In [1]: import numpy as np

In [2]: np.set_printoptions(precision=1, suppress=True, linewidth=100, floatmode="fixed")

In [3]: def tidy(a):
   ...:     return np.round(a, 1) + 0
   ...: 

In [4]: X = np.load("sample6.npy")

In [5]: print(X)
[[ 4 -2 -4 -4  2]
 [-2  2  3  0  1]
 [-4  3  5  2  0]
 [-4  0  2  8 -6]
 [ 2  1  0 -6  5]]

In [6]: Y = X / np.sqrt((X ** 2).mean(axis=1, keepdims=True))

In [7]: print(tidy(Y[1]))
[-1.1  1.1  1.6  0.0  0.5]

In [8]: left, sig, VT = np.linalg.svd(X)

In [9]: V = VT[:(sig > 1e-8).sum()]

In [10]: rng = np.random.default_rng(11)

In [11]: x = X[3] + 5 * X[4] + rng.integers(2) * np.eye(5)[0]

In [12]: print(x)
[  6.0   5.0   2.0 -22.0  19.0]

In [13]: print(tidy(np.diag(V.T @ V)))
[0.3 0.2 0.5 0.5 0.4]

In [14]: Y = np.array([[0, -5, 2], [-5, 4, 1]])

In [15]: cent = np.kron(Y, X)

In [16]: print(cent)
[[  0   0   0   0   0 -20  10  20  20 -10   8  -4  -8  -8   4]
 [  0   0   0   0   0  10 -10 -15   0  -5  -4   4   6   0   2]
 [  0   0   0   0   0  20 -15 -25 -10   0  -8   6  10   4   0]
 [  0   0   0   0   0  20   0 -10 -40  30  -8   0   4  16 -12]
 [  0   0   0   0   0 -10  -5   0  30 -25   4   2   0 -12  10]
 [-20  10  20  20 -10  16  -8 -16 -16   8   4  -2  -4  -4   2]
 [ 10 -10 -15   0  -5  -8   8  12   0   4  -2   2   3   0   1]
 [ 20 -15 -25 -10   0 -16  12  20   8   0  -4   3   5   2   0]
 [ 20   0 -10 -40  30 -16   0   8  32 -24  -4   0   2   8  -6]
 [-10  -5   0  30 -25   8   4   0 -24  20   2   1   0  -6   5]]

In [17]: print(cent.shape)
(10, 15)

In [18]: print(tidy(np.linalg.norm(cent, 2)), tidy(np.linalg.norm(Y, 2) * np.linalg.norm(X, 2)))
115.4 115.4

In [19]: print(np.linalg.matrix_rank(cent))
4

In [20]: data = np.load("w.npy")

In [21]: print(data)
[[0 0 1]
 [1 0 0]
 [0 1 0]]

In [22]: print(data @ data.T)
[[1 0 0]
 [0 1 0]
 [0 0 1]]

In [23]: print(tidy(np.linalg.svd(data, compute_uv=False)))
[1.0 1.0 1.0]

In [24]: t = np.radians(90)

In [25]: Rm = np.eye(3)

In [26]: Rm[2, 2] = Rm[1, 1] = np.cos(t)

In [27]: Rm[2, 1], Rm[1, 2] = -np.sin(t), np.sin(t)

In [28]: print(tidy(Rm))
[[ 1.0  0.0  0.0]
 [ 0.0  0.0  1.0]
 [ 0.0 -1.0  0.0]]

In [29]: Y = data @ Rm.T

In [30]: print(np.allclose(data @ data.T, Y @ Y.T))
True

In [31]: print(tidy(np.linalg.det(Rm)), np.trace(Rm))
1.0 1.0

In [32]: print(tidy(Y))
[[ 0.0  1.0  0.0]
 [ 1.0  0.0  0.0]
 [ 0.0  0.0 -1.0]]

In [33]: print(tidy(np.fft.fft(data[0])))
[ 1.0+0.0j -0.5+0.9j -0.5-0.9j]

In [34]: print(np.sort(np.abs(np.fft.fft(data[0]))), tidy(np.sort(np.linalg.svd(data, compute_uv=False))))
[1.0 1.0 1.0] [1.0 1.0 1.0]

In [35]: print(data @ np.ones(3))
[1.0 1.0 1.0]

In [36]: P = np.triu(np.array([[2, -1, 2], [-1, -1, -1], [-2, -1, -2]]), 1) + np.eye(3)

In [37]: Y = P @ data @ np.linalg.inv(P)

In [38]: print(Y)
[[-1.0  1.0  4.0]
 [ 1.0  0.0 -2.0]
 [ 0.0  1.0  1.0]]

In [39]: print(np.trace(Y), np.trace(data))
0.0 0

In [40]: print(tidy(np.poly(Y)))
[ 1.0  0.0  0.0 -1.0]

In [41]: try:
    ...:     np.linalg.inv(X)
    ...: except np.linalg.LinAlgError as e:
    ...:     print("failed:", e)
    ...: 
failed: Singular matrix

In [42]: print(tidy(np.trace(np.linalg.pinv(X) @ X)))
2.0

In [43]: print(np.linalg.lstsq(X[:-1].T, X[-1])[2])
2

In [44]: print(tidy(X @ np.linalg.pinv(X) @ X))
[[ 4.0 -2.0 -4.0 -4.0  2.0]
 [-2.0  2.0  3.0  0.0  1.0]
 [-4.0  3.0  5.0  2.0  0.0]
 [-4.0  0.0  2.0  8.0 -6.0]
 [ 2.0  1.0  0.0 -6.0  5.0]]

In [45]: print(np.unique(X.round(6), axis=0).shape)
(5, 5)

In [46]: print(np.abs(np.diag(np.linalg.qr(X)[1])) > 1e-9)
[ True  True False False False]

In [47]: K = np.load("x.npy")

In [48]: print(K)
[[ 1 -2  2 -1]
 [ 1 -3  0 -3]
 [ 1 -2  0 -4]
 [ 1 -4 -2 -2]
 [-1 -6 -3  0]
 [-3 -6 -1  2]
 [-2 -5  0  2]
 [-1 -5 -1  3]
 [ 1 -3  0  4]
 [ 3 -4 -1  6]
 [ 5 -5  0  6]
 [ 3 -7  0  4]
 [ 1 -6  2  2]
 [ 2 -7  1  1]
 [ 1 -6  1 -1]
 [ 3 -6  1 -1]
 [ 2 -6 -1 -2]
 [ 2 -8 -2 -2]
 [ 0 -6  0 -2]
 [ 1 -5  2 -2]
 [ 2 -5  2  0]
 [ 4 -4  1  0]
 [ 5 -3 -1 -2]
 [ 6 -2  1 -4]
 [ 7 -4  3 -3]
 [ 8 -3  3 -5]
 [ 8 -4  2 -5]]

In [49]: Xs = K - K.mean(axis=1)
---------------------------------------------------------------------------
ValueError                                Traceback (most recent call last)
Cell In[49], line 1
----> 1 Xs = K - K.mean(axis=1)

ValueError: operands could not be broadcast together with shapes (27,4) (27,) 

In [50]: Xs = K - K.mean(axis=0)

In [51]: left, sig, VT = np.linalg.svd(Xs, full_matrices=False)

In [52]: print(tidy((sig ** 2).sum() ** 2 / (sig ** 4).sum()))
2.4

In [53]: print(np.abs(left[:, 0]).argmax())
25

In [54]: print((np.sign(left[:, 0]) == np.sign(left[0, 0])).astype(int))
[1 1 1 1 0 0 0 0 0 0 0 0 0 0 0 1 1 0 0 1 0 1 1 1 1 1 1]

In [55]: Xs = K - K.mean(axis=0)

In [56]: V = np.linalg.svd(Xs)[2][:3]

In [57]: Y = Xs - Xs @ V.T @ V

In [58]: print(tidy(np.linalg.norm(Y) / np.linalg.norm(Xs)))
0.3

In [59]: print(tidy(np.cov(Xs @ V.T, rowvar=False)))
[[13.2  0.0  0.0]
 [ 0.0  5.7  0.0]
 [ 0.0  0.0  2.2]]

In [60]: cent = K[[5, 6]].astype(float)

In [61]: for _ in range(6):
    ...:     idx = np.linalg.norm(K[:, None] - cent, axis=-1).argmin(axis=1)
    ...:     cent = np.array([K[idx == j].mean(axis=0) for j in range(2)])
    ...: 

In [62]: print(idx)
[1 1 1 1 0 0 0 0 0 0 0 0 0 0 1 1 1 1 1 1 1 1 1 1 1 1 1]

In [63]: print(tidy(cent[1] - cent[0]))
[ 2.3  1.1  1.0 -5.3]

In [64]: print(tidy(cent))
[[ 0.8 -5.4 -0.3  3.0]
 [ 3.1 -4.3  0.7 -2.3]]

In [65]: print(np.bincount(idx))
[10 17]

In [66]: q, _ = np.linalg.qr(np.array([[1.7, 0.6, 0.8, 0.2, -0.6, 0.8, -1.0, -1.1],
    ...:     [-0.2, -1.6, 0.0, -0.2, -1.1, -1.3, 0.2, 0.1],
    ...:     [1.0, 0.6, 0.7, 0.3, 1.8, 0.0, -0.8, -0.5],
    ...:     [0.6, -1.3, 1.2, 1.4, -1.9, -0.6, 0.9, 0.8],
    ...:     [1.1, -0.9, -1.0, -0.1, 0.5, 0.8, -1.3, -0.1],
    ...:     [-0.4, 0.3, -1.2, 1.5, 0.4, 1.1, 0.7, 0.2],
    ...:     [3.5, 0.7, -0.9, 1.6, 1.4, 0.7, -1.2, -0.8],
    ...:     [-0.2, -0.3, -0.4, 0.8, -0.9, 0.7, 1.2, 1.5]]))

In [67]: V, _ = np.linalg.qr(np.array([[0.7, -0.7, 2.1, -1.2, -0.4],
    ...:     [0.6, -0.3, 1.0, 0.4, 0.9],
    ...:     [-1.7, -0.2, 0.5, 0.7, -0.1],
    ...:     [1.5, 0.0, -1.1, -0.5, 0.2],
    ...:     [1.9, -1.3, -1.5, -1.0, -0.5]]))

In [68]: sig = 5 * 0.5 ** np.arange(5)

In [69]: mat = q[:, :5] * sig @ V[:5]

In [70]: print(tidy(mat))
[[ 0.0  1.0 -1.4 -1.2  0.6]
 [ 0.3  0.1 -0.5  1.5 -0.1]
 [ 0.1  0.8 -0.5 -0.9  0.4]
 [ 0.3  0.6 -1.0  1.0  0.7]
 [ 0.7  0.4 -1.5  0.3 -0.3]
 [ 0.4 -0.7  0.5 -0.2 -0.1]
 [ 1.1  1.4 -3.1 -2.1  0.5]
 [ 0.2 -0.3  0.0  0.3  0.0]]

In [71]: P = mat @ np.linalg.solve(mat.T @ mat, mat.T)

In [72]: print(np.allclose(P @ P, P))
True

In [73]: print(tidy(P @ mat[:, 3]))
[-1.2  1.5 -0.9  1.0  0.3 -0.2 -2.1  0.3]

In [74]: x = np.array([6, 8, 3, 6, -3])

In [75]: h = np.maximum(mat @ x, 0)

In [76]: print(tidy(h))
[ 0.0 10.1  0.0  7.7  5.9  0.0  0.0  0.3]

In [77]: Y = np.c_[mat[:, :1] @ np.array([[0]]), np.array([2, 0, 3, 1, -3, 0, 2, 3])]

In [78]: print(Y)
[[ 0.0  2.0]
 [ 0.0  0.0]
 [ 0.0  3.0]
 [ 0.0  1.0]
 [ 0.0 -3.0]
 [ 0.0  0.0]
 [ 0.0  2.0]
 [ 0.0  3.0]]

In [79]: print(tidy(np.linalg.norm(np.linalg.qr(mat)[0].T @ Y, axis=0) ** 2 / ((Y ** 2).sum(axis=0) + 1e-12)))
[0.0 0.6]
